% python3 -q
>>> import numpy as np
>>> import numpy.linalg as la
>>> np.set_printoptions(precision=2, suppress=True, linewidth=140, sign=" ")
>>> rng = np.random.default_rng(28)
>>> J = np.eye(7, dtype=int)[rng.permutation(7)]
>>> print(J)
[[ 0  0  0  0  0  1  0]
 [ 0  1  0  0  0  0  0]
 [ 0  0  0  1  0  0  0]
 [ 0  0  0  0  1  0  0]
 [ 0  0  1  0  0  0  0]
 [ 0  0  0  0  0  0  1]
 [ 1  0  0  0  0  0  0]]
>>> # orthonormal columns
>>> print(J.T @ J)
[[ 1  0  0  0  0  0  0]
 [ 0  1  0  0  0  0  0]
 [ 0  0  1  0  0  0  0]
 [ 0  0  0  1  0  0  0]
 [ 0  0  0  0  1  0  0]
 [ 0  0  0  0  0  1  0]
 [ 0  0  0  0  0  0  1]]
>>> print(J @ J.T)
[[ 1  0  0  0  0  0  0]
 [ 0  1  0  0  0  0  0]
 [ 0  0  1  0  0  0  0]
 [ 0  0  0  1  0  0  0]
 [ 0  0  0  0  1  0  0]
 [ 0  0  0  0  0  1  0]
 [ 0  0  0  0  0  0  1]]
>>> print(la.pinv(J))
[[ 0.  0.  0.  0.  0.  0.  1.]
 [ 0.  1.  0.  0.  0.  0.  0.]
 [ 0.  0.  0.  0.  1.  0.  0.]
 [ 0.  0.  1.  0.  0.  0.  0.]
 [ 0.  0.  0.  1.  0.  0.  0.]
 [ 1.  0.  0.  0.  0.  0.  0.]
 [ 0.  0.  0.  0.  0.  1.  0.]]
>>> vec = np.array([5, 3, 4, 3, 3, 4, 1])
>>> print(la.inv(J))
[[ 0.  0.  0.  0.  0.  0.  1.]
 [ 0.  1.  0.  0.  0.  0.  0.]
 [ 0.  0.  0.  0.  1.  0.  0.]
 [ 0.  0.  1.  0.  0.  0.  0.]
 [ 0.  0.  0.  1.  0.  0.  0.]
 [ 1.  0.  0.  0.  0.  0.  0.]
 [ 0.  0.  0.  0.  0.  1.  0.]]
>>> print(round(la.norm(vec), 2), round(float(la.norm(J @ vec)), 2))
9.22 9.22
>>> print(round(float(la.det(J)), 2))
1.0
